$ python3 -q
>>> import numpy as np
>>> np.set_printoptions(precision=2, suppress=True, linewidth=160, legacy="1.25")
>>> O, _ = np.linalg.qr(np.array([[-0.2, 1.2, -0.2, 1.0],
...     [-1.0, 1.3, 1.0, 0.6],
...     [0.5, 1.7, -1.9, -1.0],
...     [-0.4, 0.2, 1.4, 0.0]]))
>>> W0 = -2 * O
>>> W0
array([[ 0.33, -0.92, -0.21,  1.73],
       [ 1.66, -0.65,  0.7 , -0.58],
       [-0.83, -1.65, -0.17, -0.74],
       [ 0.66,  0.01, -1.86, -0.34]])
>>> rng = np.random.default_rng(802490)
>>> B = W0 + rng.integers(-2, 3, (4, 2)) @ rng.integers(-2, 3, (2, 4))
>>> B
array([[ 3.33, -2.92, -3.21,  3.73],
       [ 4.66, -2.65, -2.3 ,  1.42],
       [-4.83, -1.65,  1.83, -2.74],
       [ 2.66,  4.01,  0.14, -0.34]])
>>> np.round(np.linalg.svd(B - W0, compute_uv=False), 2) + 0
array([8.56, 5.17, 0.  , 0.  ])
>>> np.linalg.matrix_rank(B - W0, tol=1e-8)
2
>>> B = np.array([[-5, 2], [-5, 1]])
>>> W2 = np.kron(B, W0)
>>> np.linalg.matrix_rank(W2)
8
>>> np.round(np.linalg.norm(W2, 2), 2), np.round(np.linalg.norm(B, 2) * np.linalg.norm(W0, 2), 2)
(14.77, 14.77)
>>> vec = np.array([2, 2, 2, 1])
>>> h1 = np.maximum(W0 @ vec, 0)
>>> np.maximum(W0 @ vec, 0) - np.maximum(-W0 @ vec, 0)
array([ 0.14,  2.84, -6.05, -2.7 ])
>>> W0.T @ h1
array([ 4.77, -1.97,  1.96, -1.4 ])
>>> np.tanh(W0 @ vec)
array([ 0.14,  0.99, -1.  , -0.99])
>>> np.maximum(W0 @ (3 * vec), 0)
array([0.43, 8.53, 0.  , 0.  ])
>>> h1
array([0.14, 2.84, 0.  , 0.  ])
>>> feats = np.array([[2, 0, 0],
...     [4, 0, 3],
...     [2, 0, 0],
...     [6, 0, 7],
...     [0, 10, 0],
...     [4, 0, 3],
...     [0, 10, 0],
...     [2, 0, 0],
...     [0, 5, 0],
...     [2, 0, 0],
...     [2, 0, 0],
...     [6, 0, 7],
...     [0, 10, 0],
...     [4, 0, 3],
...     [2, 0, 0],
...     [4, 0, 3],
...     [2, 0, 0],
...     [4, 0, 3],
...     [6, 0, 7],
...     [2, 0, 0]])
>>> # rows 0 and 2 are equal
>>> Ac = feats - feats.mean(axis=0)
>>> U, s, VT = np.linalg.svd(Ac, full_matrices=False)
>>> np.abs(VT[-1])
array([0.84, 0.18, 0.5 ])
>>> np.linalg.matrix_rank(Ac)
3
>>> s
array([18.55, 10.96,  0.94])
>>> np.searchsorted(np.cumsum(s ** 2) / (s ** 2).sum(), 0.9) + 1
2
>>> (np.sign(U[:, 0]) == np.sign(U[0, 0])).astype(int)
array([1, 1, 1, 1, 0, 1, 0, 1, 0, 1, 1, 1, 0, 1, 1, 1, 1, 1, 1, 1])
